>>> import numpy as np
>>> import numpy.linalg as la
>>> np.set_printoptions(suppress=True, linewidth=200)
>>> F = np.loadtxt("test10.csv", delimiter=",")
>>> F
array([[ 3.,  0.,  0.,  0.,  0.,  0.,  0.,  0.,  0.,  0.],
       [ 0.,  3.,  0.,  0.,  0.,  0.,  0.,  0.,  0.,  0.],
       [ 0.,  0., -2.,  0.,  0.,  0.,  0.,  0.,  0.,  0.],
       [ 0.,  0.,  0., -2.,  0.,  0.,  0.,  0.,  0.,  0.],
       [ 0.,  0.,  0.,  0.,  3.,  0.,  0.,  0.,  0.,  0.],
       [ 0.,  0.,  0.,  0.,  0., -2.,  0.,  0.,  0.,  0.],
       [ 0.,  0.,  0.,  0.,  0.,  0., -2.,  0.,  0.,  0.],
       [ 0.,  0.,  0.,  0.,  0.,  0.,  0., -4.,  0.,  0.],
       [ 0.,  0.,  0.,  0.,  0.,  0.,  0.,  0., -1.,  0.],
       [ 0.,  0.,  0.,  0.,  0.,  0.,  0.,  0.,  0., -2.]])
>>> evals, vecs = la.eigh(F)
>>> x0 = np.array([0, 1, 1, -1, -1, 2, -2, -1, -1, 2])
>>> np.abs(F).sum(axis=1).max(), np.abs(evals).max()
(np.float64(4.0), np.float64(4.0))
>>> vecs * np.maximum(evals, 0) @ vecs.T
array([[3., 0., 0., 0., 0., 0., 0., 0., 0., 0.],
       [0., 3., 0., 0., 0., 0., 0., 0., 0., 0.],
       [0., 0., 0., 0., 0., 0., 0., 0., 0., 0.],
       [0., 0., 0., 0., 0., 0., 0., 0., 0., 0.],
       [0., 0., 0., 0., 3., 0., 0., 0., 0., 0.],
       [0., 0., 0., 0., 0., 0., 0., 0., 0., 0.],
       [0., 0., 0., 0., 0., 0., 0., 0., 0., 0.],
       [0., 0., 0., 0., 0., 0., 0., 0., 0., 0.],
       [0., 0., 0., 0., 0., 0., 0., 0., 0., 0.],
       [0., 0., 0., 0., 0., 0., 0., 0., 0., 0.]])
>>> x0 @ F @ x0
np.float64(-27.0)
>>> np.round(la.eigvalsh(F[1:, 1:]), 2)
array([-4., -2., -2., -2., -2., -2., -1.,  3.,  3.])
>>> print(x0 @ F @ x0 / (x0 @ x0), evals[0], evals[-1])
-1.5 -4.0 3.0
>>> Y = la.inv(F)
>>> print(F @ Y)
[[1. 0. 0. 0. 0. 0. 0. 0. 0. 0.]
 [0. 1. 0. 0. 0. 0. 0. 0. 0. 0.]
 [0. 0. 1. 0. 0. 0. 0. 0. 0. 0.]
 [0. 0. 0. 1. 0. 0. 0. 0. 0. 0.]
 [0. 0. 0. 0. 1. 0. 0. 0. 0. 0.]
 [0. 0. 0. 0. 0. 1. 0. 0. 0. 0.]
 [0. 0. 0. 0. 0. 0. 1. 0. 0. 0.]
 [0. 0. 0. 0. 0. 0. 0. 1. 0. 0.]
 [0. 0. 0. 0. 0. 0. 0. 0. 1. 0.]
 [0. 0. 0. 0. 0. 0. 0. 0. 0. 1.]]
>>> print(np.round(la.det(F) * Y, 2))
[[-1152.    -0.    -0.    -0.    -0.    -0.    -0.    -0.    -0.    -0.]
 [   -0. -1152.    -0.    -0.    -0.    -0.    -0.    -0.    -0.    -0.]
 [    0.     0.  1728.     0.     0.     0.     0.     0.     0.     0.]
 [    0.     0.     0.  1728.     0.     0.     0.     0.     0.     0.]
 [   -0.    -0.    -0.    -0. -1152.    -0.    -0.    -0.    -0.    -0.]
 [    0.     0.     0.     0.     0.  1728.     0.     0.     0.     0.]
 [    0.     0.     0.     0.     0.     0.  1728.     0.     0.     0.]
 [    0.     0.     0.     0.     0.     0.     0.   864.     0.     0.]
 [    0.     0.     0.     0.     0.     0.     0.     0.  3456.     0.]
 [    0.     0.     0.     0.     0.     0.     0.     0.     0.  1728.]]
>>> (np.abs(Y) > 1e-9).astype(int)
array([[1, 0, 0, 0, 0, 0, 0, 0, 0, 0],
       [0, 1, 0, 0, 0, 0, 0, 0, 0, 0],
       [0, 0, 1, 0, 0, 0, 0, 0, 0, 0],
       [0, 0, 0, 1, 0, 0, 0, 0, 0, 0],
       [0, 0, 0, 0, 1, 0, 0, 0, 0, 0],
       [0, 0, 0, 0, 0, 1, 0, 0, 0, 0],
       [0, 0, 0, 0, 0, 0, 1, 0, 0, 0],
       [0, 0, 0, 0, 0, 0, 0, 1, 0, 0],
       [0, 0, 0, 0, 0, 0, 0, 0, 1, 0],
       [0, 0, 0, 0, 0, 0, 0, 0, 0, 1]])
>>> round(la.cond(F), 2)
np.float64(4.0)
>>> print(np.allclose(Y, F.T))
False
>>> rng = np.random.default_rng(78)
>>> labels = rng.permutation(10)
>>> labels
array([0, 4, 7, 8, 2, 6, 9, 1, 3, 5])
>>> Y = F[labels][:, labels]
>>> np.round(la.det(Y), 2), round(la.det(F[labels]), 2)
(np.float64(-3456.0), np.float64(-3456.0))
>>> np.allclose(Y, F)
False
>>> Y
array([[ 3.,  0.,  0.,  0.,  0.,  0.,  0.,  0.,  0.,  0.],
       [ 0.,  3.,  0.,  0.,  0.,  0.,  0.,  0.,  0.,  0.],
       [ 0.,  0., -4.,  0.,  0.,  0.,  0.,  0.,  0.,  0.],
       [ 0.,  0.,  0., -1.,  0.,  0.,  0.,  0.,  0.,  0.],
       [ 0.,  0.,  0.,  0., -2.,  0.,  0.,  0.,  0.,  0.],
       [ 0.,  0.,  0.,  0.,  0., -2.,  0.,  0.,  0.,  0.],
       [ 0.,  0.,  0.,  0.,  0.,  0., -2.,  0.,  0.,  0.],
       [ 0.,  0.,  0.,  0.,  0.,  0.,  0.,  3.,  0.,  0.],
       [ 0.,  0.,  0.,  0.,  0.,  0.,  0.,  0., -2.,  0.],
       [ 0.,  0.,  0.,  0.,  0.,  0.,  0.,  0.,  0., -2.]])
>>> print(np.trace(Y))
-6.0
>>> print(np.diag(Y))
[ 3.  3. -4. -1. -2. -2. -2.  3. -2. -2.]
>>> np.round(np.sort(np.abs(la.eigvals(Y))), 2)
array([1., 2., 2., 2., 2., 2., 3., 3., 3., 4.])
>>> np.zeros(10, 10)
Traceback (most recent call last):
  File "<python-input-28>", line 1, in <module>
    np.zeros(10, 10)
    ~~~~~~~~^^^^^^^^
TypeError: Cannot interpret '10' as a data type
>>> np.unravel_index(np.abs(Y).argmax(), Y.shape)
(np.int64(2), np.int64(2))
>>> Y.sum(axis=0)
array([ 3.,  3., -4., -1., -2., -2., -2.,  3., -2., -2.])
>>> Y.mean(axis=0)
array([ 0.3,  0.3, -0.4, -0.1, -0.2, -0.2, -0.2,  0.3, -0.2, -0.2])
>>> f = np.array([2, 2, 3])
>>> np.convolve(F[6], f)
array([ 0.,  0.,  0.,  0.,  0.,  0., -4., -4., -6.,  0.,  0.,  0.])
>>> np.cross(F[6, :3], F[4, :3])
array([0., 0., 0.])
>>> np.correlate(F[6], F[4], "full")
array([ 0.,  0.,  0.,  0.,  0.,  0.,  0.,  0.,  0.,  0.,  0., -6.,  0.,  0.,  0.,  0.,  0.,  0.,  0.])
>>> E = np.loadtxt("data.csv", delimiter=",")
>>> E
array([[ 0., -2., -4.,  6.,  6.,  0.,  0.,  0.],
       [ 0., -1., -2.,  3.,  3.,  0.,  0.,  0.],
       [ 0.,  0.,  0.,  0.,  0.,  0.,  0.,  0.],
       [ 0., -2., -4.,  6.,  6.,  0.,  0.,  0.],
       [ 0., -3., -6.,  9.,  9.,  0.,  0.,  0.],
       [ 0.,  0.,  0.,  0.,  0.,  0.,  0.,  0.],
       [ 0., -3., -6.,  9.,  9.,  0.,  0.,  0.],
       [ 0., -3., -6.,  9.,  9.,  0.,  0.,  0.],
       [ 0.,  0.,  0.,  0.,  0.,  0.,  0.,  0.]])
>>> # looks like rank 1
>>> print(la.cond(E) > 100)
True
>>> left, sigma, Vt = la.svd(E)
>>> np.argmax(sigma[:-1] / (sigma[1:] + 1e-6)) + 1
np.int64(1)
>>> Y = left[:, :1] @ np.diag(sigma[:1]) @ Vt[:1]
>>> la.matrix_rank(Y)
np.int64(1)
>>> print(round(float(la.norm(E - Y, 2)), 2), round(sigma[1], 2))
0.0 0.0
>>> np.round(la.norm(E - Y) / la.norm(E), 2)
np.float64(0.0)
>>> print(la.matrix_rank(E, rtol=0.05))
1
>>> left, sigma, Vt = la.svd(E)
>>> vecs = Vt[:(sigma > 1e-8).sum()]
>>> x0 = E[5] + -2 * E[8] + rng.integers(2) * np.eye(8)[3]
>>> x0
array([0., 0., 0., 1., 0., 0., 0., 0.])
>>> np.allclose(vecs.T @ vecs @ x0, x0)
False
>>> W1 = np.array([[5, 1, 3, 2],
...     [4, 4, 0, 0],
...     [5, 4, 0, 2],
...     [4, 2, 2, 5],
...     [2, 2, 2, 0],
...     [0, 0, 4, 5],
...     [4, 1, 2, 2],
...     [0, 4, 3, 1]])
>>> b = np.array([-2, 1, 2, -2])
>>> hid = np.maximum(E @ W1 + b, 0)
>>> hid
array([[ 6.,  1., 26., 20.],
       [ 2.,  1., 14.,  9.],
       [ 0.,  1.,  2.,  0.],
       [ 6.,  1., 26., 20.],
       [10.,  1., 38., 31.],
       [ 0.,  1.,  2.,  0.],
       [10.,  1., 38., 31.],
       [10.,  1., 38., 31.],
       [ 0.,  1.,  2.,  0.]])
>>> cent = np.array([[-7, -5, 7], [-2, 8, -7], [5, 0, 1], [-4, -5, 6]])
>>> hid @ cent
array([[   6., -122.,  181.],
       [  18.,  -47.,   75.],
       [   8.,    8.,   -5.],
       [   6., -122.,  181.],
       [  -6., -197.,  287.],
       [   8.,    8.,   -5.],
       [  -6., -197.,  287.],
       [  -6., -197.,  287.],
       [   8.,    8.,   -5.]])
>>> (hid @ cent).round(6).argmax(axis=1)
array([2, 2, 0, 2, 2, 0, 2, 2, 0])
>>> W0 = np.load("block1.npy")
>>> W0
array([[0, 0, 0, 0, 3, 1, 2, 3, 0, 2],
       [0, 0, 1, 2, 2, 2, 3, 2, 3, 3],
       [0, 0, 0, 2, 3, 0, 0, 3, 1, 0],
       [0, 0, 0, 0, 3, 1, 1, 1, 0, 0],
       [0, 0, 0, 0, 0, 1, 2, 0, 1, 3],
       [0, 0, 0, 0, 0, 0, 2, 1, 0, 2],
       [0, 0, 0, 0, 0, 0, 0, 0, 2, 1],
       [0, 0, 0, 0, 0, 0, 0, 0, 2, 3],
       [0, 0, 0, 0, 0, 0, 0, 0, 0, 3],
       [0, 0, 0, 0, 0, 0, 0, 0, 0, 0]])
>>> # null space of dimension 2
>>> round(float(np.trace(la.pinv(W0) @ W0)), 2)
8.0
>>> print(np.abs(np.diag(la.qr(W0)[1])) > 1e-9)
[False False False False False False False False False False]
>>> print(np.unique(W0.round(6), axis=0).shape)
(10, 10)
>>> r = la.matrix_rank(W0)
>>> r
np.int64(8)
>>> N = la.svd(W0)[2][r:].T
>>> np.round(N @ N.T, 2) + 0
array([[1., 0., 0., 0., 0., 0., 0., 0., 0., 0.],
       [0., 1., 0., 0., 0., 0., 0., 0., 0., 0.],
       [0., 0., 0., 0., 0., 0., 0., 0., 0., 0.],
       [0., 0., 0., 0., 0., 0., 0., 0., 0., 0.],
       [0., 0., 0., 0., 0., 0., 0., 0., 0., 0.],
       [0., 0., 0., 0., 0., 0., 0., 0., 0., 0.],
       [0., 0., 0., 0., 0., 0., 0., 0., 0., 0.],
       [0., 0., 0., 0., 0., 0., 0., 0., 0., 0.],
       [0., 0., 0., 0., 0., 0., 0., 0., 0., 0.],
       [0., 0., 0., 0., 0., 0., 0., 0., 0., 0.]])
>>> la.matrix_rank(W0.T @ W0), la.matrix_rank(W0 @ W0.T)
(np.int64(8), np.int64(8))
>>> print(N.shape)
(10, 2)
>>> [int(la.matrix_rank(W0[:i])) for i in range(1, len(W0) + 1)]
[1, 2, 3, 4, 5, 6, 7, 8, 8, 8]
>>> [int(la.matrix_rank(np.delete(W0, i, axis=0))) for i in range(10)]
[7, 7, 7, 7, 7, 7, 8, 8, 8, 8]
>>> data = np.load("arr.npy")
>>> print(data)
[[-3 -3  0  0 -2]
 [ 3  3 -2 -2  2]
 [-3 -1  1  0 -3]
 [ 2  2  1  0 -3]
 [-2 -2  1 -2 -3]
 [-3  0 -2 -2 -1]
 [ 0  1 -2  1 -3]
 [ 3 -3 -1  3  0]
 [ 3 -3 -1 -3  2]
 [-3  2  2  2 -3]]
>>> Y = np.c_[data[:, :1] @ np.array([[-1]]), np.array([1, 2, 0, -2, -1, -1, 0, -1, 0, -2])]
>>> Y
array([[ 3,  1],
       [-3,  2],
       [ 3,  0],
       [-2, -2],
       [ 2, -1],
       [ 3, -1],
       [ 0,  0],
       [-3, -1],
       [-3,  0],
       [ 3, -2]])
>>> la.matrix_rank(np.c_[data, Y])
np.int64(6)
>>> np.round(la.norm(la.qr(data)[0].T @ Y, axis=0) ** 2 / ((Y ** 2).sum(axis=0) + 1e-12), 2)
array([1.  , 0.47])
>>> np.round(la.lstsq(data, Y[:, 0])[0], 2) + 0
array([-1.,  0.,  0.,  0.,  0.])
>>> np.round(la.norm(Y - data @ la.lstsq(data, Y)[0], axis=0), 2) + 0
array([0.  , 2.91])
>>> mat = np.load("mat.npy")
>>> print(mat.round(2) + 0)
[[ 0.96  0.09  0.04 -0.01  0.09 -0.09 -0.09 -0.01  0.06  0.01 -0.11 -0.06 -0.09  0.11 -0.01]
 [ 0.09  0.8  -0.09  0.03 -0.2   0.2   0.2   0.03 -0.15 -0.03  0.26  0.15  0.2  -0.26  0.03]
 [ 0.04 -0.09  0.96  0.01 -0.09  0.09  0.09  0.01 -0.06 -0.01  0.11  0.06  0.09 -0.11  0.01]
 [-0.01  0.03  0.01  1.    0.03 -0.03 -0.03  0.    0.02  0.   -0.04 -0.02 -0.03  0.04  0.  ]
 [ 0.09 -0.2  -0.09  0.03  0.8   0.2   0.2   0.03 -0.15 -0.03  0.26  0.15  0.2  -0.26  0.03]
 [-0.09  0.2   0.09 -0.03  0.2   0.8  -0.2  -0.03  0.15  0.03 -0.26 -0.15 -0.2   0.26 -0.03]
 [-0.09  0.2   0.09 -0.03  0.2  -0.2   0.8  -0.03  0.15  0.03 -0.26 -0.15 -0.2   0.26 -0.03]
 [-0.01  0.03  0.01  0.    0.03 -0.03 -0.03  1.    0.02  0.   -0.04 -0.02 -0.03  0.04  0.  ]
 [ 0.06 -0.15 -0.06  0.02 -0.15  0.15  0.15  0.02  0.9  -0.02  0.19  0.1   0.15 -0.19  0.02]
 [ 0.01 -0.03 -0.01  0.   -0.03  0.03  0.03  0.   -0.02  1.    0.04  0.02  0.03 -0.04  0.  ]
 [-0.11  0.26  0.11 -0.04  0.26 -0.26 -0.26 -0.04  0.19  0.04  0.66 -0.19 -0.26  0.34 -0.04]
 [-0.06  0.15  0.06 -0.02  0.15 -0.15 -0.15 -0.02  0.1   0.02 -0.19  0.9  -0.15  0.19 -0.02]
 [-0.09  0.2   0.09 -0.03  0.2  -0.2  -0.2  -0.03  0.15  0.03 -0.26 -0.15  0.8   0.26 -0.03]
 [ 0.11 -0.26 -0.11  0.04 -0.26  0.26  0.26  0.04 -0.19 -0.04  0.34  0.19  0.26  0.66  0.04]
 [-0.01  0.03  0.01  0.    0.03 -0.03 -0.03  0.    0.02  0.   -0.04 -0.02 -0.03  0.04  1.  ]]
>>> # keeps lengths
>>> labels = rng.permutation(10)
>>> print(labels)
[6 5 7 9 4 0 3 1 8 2]
>>> Y = W0[labels][:, labels]
>>> print(np.round(la.det(Y), 2), round(float(la.det(W0[labels])), 2))
0.0 0.0
>>> np.round(np.sort(np.abs(la.eigvals(Y))), 2)
array([0., 0., 0., 0., 0., 0., 0., 0., 0., 0.])
